% ipython --no-banner

In [1]: import numpy as np

In [2]: import numpy.linalg as la

In [3]: np.set_printoptions(precision=2, suppress=True, linewidth=100, legacy="1.25")

In [4]: data = np.array([[3, 4, 0, 0, 0, 0],
   ...:     [-1, 2, 0, 0, 0, 0],
   ...:     [-4, 1, 0, 0, 0, 0],
   ...:     [0, 0, 3, 4, 0, 0],
   ...:     [0, 0, -1, 2, 0, 0],
   ...:     [0, 0, -4, 1, 0, 0],
   ...:     [0, 0, 0, 0, 3, 4],
   ...:     [0, 0, 0, 0, -1, 2],
   ...:     [0, 0, 0, 0, -4, 1]])

In [5]: data
Out[5]: 
array([[ 3,  4,  0,  0,  0,  0],
       [-1,  2,  0,  0,  0,  0],
       [-4,  1,  0,  0,  0,  0],
       [ 0,  0,  3,  4,  0,  0],
       [ 0,  0, -1,  2,  0,  0],
       [ 0,  0, -4,  1,  0,  0],
       [ 0,  0,  0,  0,  3,  4],
       [ 0,  0,  0,  0, -1,  2],
       [ 0,  0,  0,  0, -4,  1]])

In [6]: P = data @ la.solve(data.T @ data, data.T)

In [7]: print(P)
[[ 0.9   0.26 -0.14  0.    0.    0.    0.    0.    0.  ]
 [ 0.26  0.29  0.37  0.    0.    0.    0.    0.    0.  ]
 [-0.14  0.37  0.8   0.    0.    0.    0.    0.    0.  ]
 [ 0.    0.    0.    0.9   0.26 -0.14  0.    0.    0.  ]
 [ 0.    0.    0.    0.26  0.29  0.37  0.    0.    0.  ]
 [ 0.    0.    0.   -0.14  0.37  0.8   0.    0.    0.  ]
 [ 0.    0.    0.    0.    0.    0.    0.9   0.26 -0.14]
 [ 0.    0.    0.    0.    0.    0.    0.26  0.29  0.37]
 [ 0.    0.    0.    0.    0.    0.   -0.14  0.37  0.8 ]]

In [8]: np.diag(P)
Out[8]: array([0.9 , 0.29, 0.8 , 0.9 , 0.29, 0.8 , 0.9 , 0.29, 0.8 ])

In [9]: np.allclose(P @ P, P)
Out[9]: True

In [10]: gram = data.T @ data

In [11]: la.svd(data, compute_uv=False) ** 2
Out[11]: array([30., 30., 30., 17., 17., 17.])

In [12]: print((data @ data.T).shape)
(9, 9)

In [13]: la.eigvalsh(gram)[::-1]
Out[13]: array([30., 30., 30., 17., 17., 17.])

In [14]: O, vecs = la.qr(data[:, :1])[0], la.qr(data[:, 1:])[0]

In [15]: sigma = la.svd(O.T @ vecs, compute_uv=False)

In [16]: sigma
Out[16]: array([0.26])

In [17]: x = np.array([2, 1, 1, 0, 1, 2])

In [18]: rhs = data @ x

In [19]: np.round(la.lstsq(data, rhs)[0], 2) + 0
Out[19]: array([2., 1., 1., 0., 1., 2.])

In [20]: rng = np.random.default_rng(107)

In [21]: rhs = rhs + 0.05 * rng.normal(size=9)

In [22]: rhs
Out[22]: array([10.02, -0.09, -7.  ,  3.09, -1.08, -3.97, 10.97,  3.08, -2.02])

In [23]: c, *_ = la.lstsq(data, rhs)

In [24]: c
Out[24]: array([2.01, 0.99, 1.01, 0.01, 1.  , 2.  ])

In [25]: print(np.round(la.norm(rhs - data @ c), 2))
0.16

In [26]: print(c.round())
[2. 1. 1. 0. 1. 2.]

In [27]: mat = np.array([[1, 0], [0, 1]])

In [28]: ev, vecs = la.eigh(mat)

In [29]: x = np.array([1, 0])

In [30]: print(vecs * np.abs(ev) @ vecs.T)
[[1. 0.]
 [0. 1.]]

In [31]: vecs * np.sqrt(ev) @ vecs.T
Out[31]: 
array([[1., 0.],
       [0., 1.]])

In [32]: np.abs(mat).sum(axis=1).max(), np.abs(ev).max()
Out[32]: (1, 1.0)

In [33]: x @ mat @ x / (x @ x), ev[0], ev[-1]
Out[33]: (1.0, 1.0, 1.0)

In [34]: A = np.load("dump.npy")

In [35]: A
Out[35]: 
array([[1, 8, 7],
       [8, 1, 8],
       [7, 8, 1]])

In [36]: la.matrix_power(A, 3)
Out[36]: 
array([[1236, 1608, 1452],
       [1608, 1281, 1608],
       [1452, 1608, 1236]])

In [37]: A @ A
Out[37]: 
array([[114,  72,  78],
       [ 72, 129,  72],
       [ 78,  72, 114]])

In [38]: (A + A.T) / 2
Out[38]: 
array([[1., 8., 7.],
       [8., 1., 8.],
       [7., 8., 1.]])

In [39]: np.allclose(A, A.T)
Out[39]: True

In [40]: P = np.triu(np.array([[1, 1, 1], [-2, -2, 1], [3, 2, -3]]), 1) + np.eye(3)

In [41]: B = P @ A @ la.inv(P)

In [42]: print(la.matrix_rank(B))
3

In [43]: P @ A - A @ P
Out[43]: 
array([[ 15.,   8.,   0.],
       [  7.,   0.,  -8.],
       [  0.,  -7., -15.]])

In [44]: np.poly(B)
Out[44]: array([   1.,   -3., -174., -720.])

In [45]: np.trace(B), np.trace(A)
Out[45]: (3.0, 3)

In [46]: J = np.loadtxt("a.csv", delimiter=",")

In [47]: J
Out[47]: 
array([[  8.71, -16.  ,  14.4 ,   2.05, -23.05],
       [  9.41, -16.05,  14.82,   1.  , -23.04],
       [  7.49, -16.93,  13.44,   2.35, -23.43],
       [  9.01, -16.78,  15.94,   3.69, -23.1 ],
       [-11.24,  22.66, -13.95, -24.15, -11.53],
       [  7.26, -15.66,  14.63,   0.38, -23.52],
       [  8.8 , -17.98,  13.61,   2.02, -24.27],
       [-12.18,  22.92, -12.99, -25.18, -12.18],
       [-10.72,  21.23, -15.18, -23.24, -12.7 ],
       [  6.54, -13.41,  13.52,   2.03, -25.01],
       [ -9.8 ,  22.1 , -12.56, -22.57, -11.01],
       [  6.92, -15.68,  14.86,   0.59, -22.98],
       [-10.43,  21.49, -14.75, -24.63, -13.72],
       [  7.97, -14.26,  13.11,   0.61, -24.16],
       [-10.47,  21.07, -14.77, -23.46, -12.02]])

In [48]: C = J[[2, 9]].astype(float)

In [49]: for _ in range(6):
    ...:     lab = la.norm(J[:, None] - C, axis=-1).argmin(axis=1)
    ...:     C = np.array([J[lab == j].mean(axis=0) for j in range(2)])
    ...: 

In [50]: lab
Out[50]: array([0, 0, 0, 0, 1, 0, 0, 1, 1, 0, 1, 0, 1, 0, 1])

In [51]: np.bincount(lab)
Out[51]: array([9, 6])

In [52]: C[1] - C[0]
Out[52]: array([-18.82,  37.77, -28.29, -25.51,  11.42])

In [53]: np.abs(C[1] - C[0]).argmax()
Out[53]: 1

In [54]: B = J + rng.integers(-2, 3, (15, 2)) @ rng.integers(-2, 3, (2, 5))

In [55]: B
Out[55]: 
array([[ 12.71, -18.  ,  10.4 ,   2.05, -25.05],
       [  6.41, -16.05,  14.82,  -1.  , -23.04],
       [  4.49, -16.93,  13.44,   0.35, -23.43],
       [  6.01, -13.78,  21.94,   5.69, -20.1 ],
       [-14.24,  25.66,  -7.95, -22.15,  -8.53],
       [ 11.26, -14.66,  16.63,   4.38, -22.52],
       [ 10.8 , -21.98,   5.61,  -1.98, -28.27],
       [-14.18,  23.92, -10.99, -25.18, -11.18],
       [-11.72,  23.23, -11.18, -21.24, -10.7 ],
       [  2.54, -11.41,  17.52,   2.03, -23.01],
       [ -7.8 ,  18.1 , -20.56, -26.57, -15.01],
       [  3.92, -15.68,  14.86,  -1.41, -22.98],
       [ -7.43,  18.49, -20.75, -26.63, -16.72],
       [  8.97, -13.26,  15.11,   2.61, -23.16],
       [-12.47,  22.07, -12.77, -23.46, -11.02]])

In [56]: la.matrix_rank(B - J, tol=1e-8)
Out[56]: 2

In [57]: np.round(la.svd(B - J, compute_uv=False), 2) + 0
Out[57]: array([23.39, 10.16,  0.  ,  0.  ,  0.  ])

In [58]: B - J
Out[58]: 
array([[ 4., -2., -4.,  0., -2.],
       [-3.,  0.,  0., -2.,  0.],
       [-3.,  0.,  0., -2.,  0.],
       [-3.,  3.,  6.,  2.,  3.],
       [-3.,  3.,  6.,  2.,  3.],
       [ 4.,  1.,  2.,  4.,  1.],
       [ 2., -4., -8., -4., -4.],
       [-2.,  1.,  2.,  0.,  1.],
       [-1.,  2.,  4.,  2.,  2.],
       [-4.,  2.,  4.,  0.,  2.],
       [ 2., -4., -8., -4., -4.],
       [-3.,  0.,  0., -2.,  0.],
       [ 3., -3., -6., -2., -3.],
       [ 1.,  1.,  2.,  2.,  1.],
       [-2.,  1.,  2.,  0.,  1.]])

In [59]: F = np.load("m.npy")

In [60]: print(F)
[[ 6  9  4  6]
 [-3  6 -2  4]
 [ 4  6  2  3]
 [-2  4 -1  2]]

In [61]: t = np.radians(135)

In [62]: Rm = np.eye(4)

In [63]: Rm[1, 1] = Rm[0, 0] = np.cos(t)

In [64]: Rm[1, 0], Rm[0, 1] = -np.sin(t), np.sin(t)

In [65]: Rm
Out[65]: 
array([[-0.71,  0.71,  0.  ,  0.  ],
       [-0.71, -0.71,  0.  ,  0.  ],
       [ 0.  ,  0.  ,  1.  ,  0.  ],
       [ 0.  ,  0.  ,  0.  ,  1.  ]])

In [66]: B = F @ Rm.T

In [67]: np.allclose(F @ F.T, B @ B.T)
Out[67]: True

In [68]: la.svd(F, compute_uv=False), la.svd(B, compute_uv=False)
Out[68]: (array([16.22,  7.75,  0.9 ,  0.43]), array([16.22,  7.75,  0.9 ,  0.43]))

In [69]: print(np.round(la.det(Rm), 2), round(np.trace(Rm), 2))
1.0 0.59

In [70]: r0 = np.array([0, 2, 0, 1])

In [71]: B = F + np.outer(r0, np.eye(4)[2])

In [72]: la.matrix_rank(B - F)
Out[72]: 1

In [73]: print(F.mean(axis=0))
[1.25 6.25 0.75 3.75]

In [74]: la.svd(F, compute_uv=False)
Out[74]: array([16.22,  7.75,  0.9 ,  0.43])

In [75]: round(la.norm(F), 2)
Out[75]: 18.0
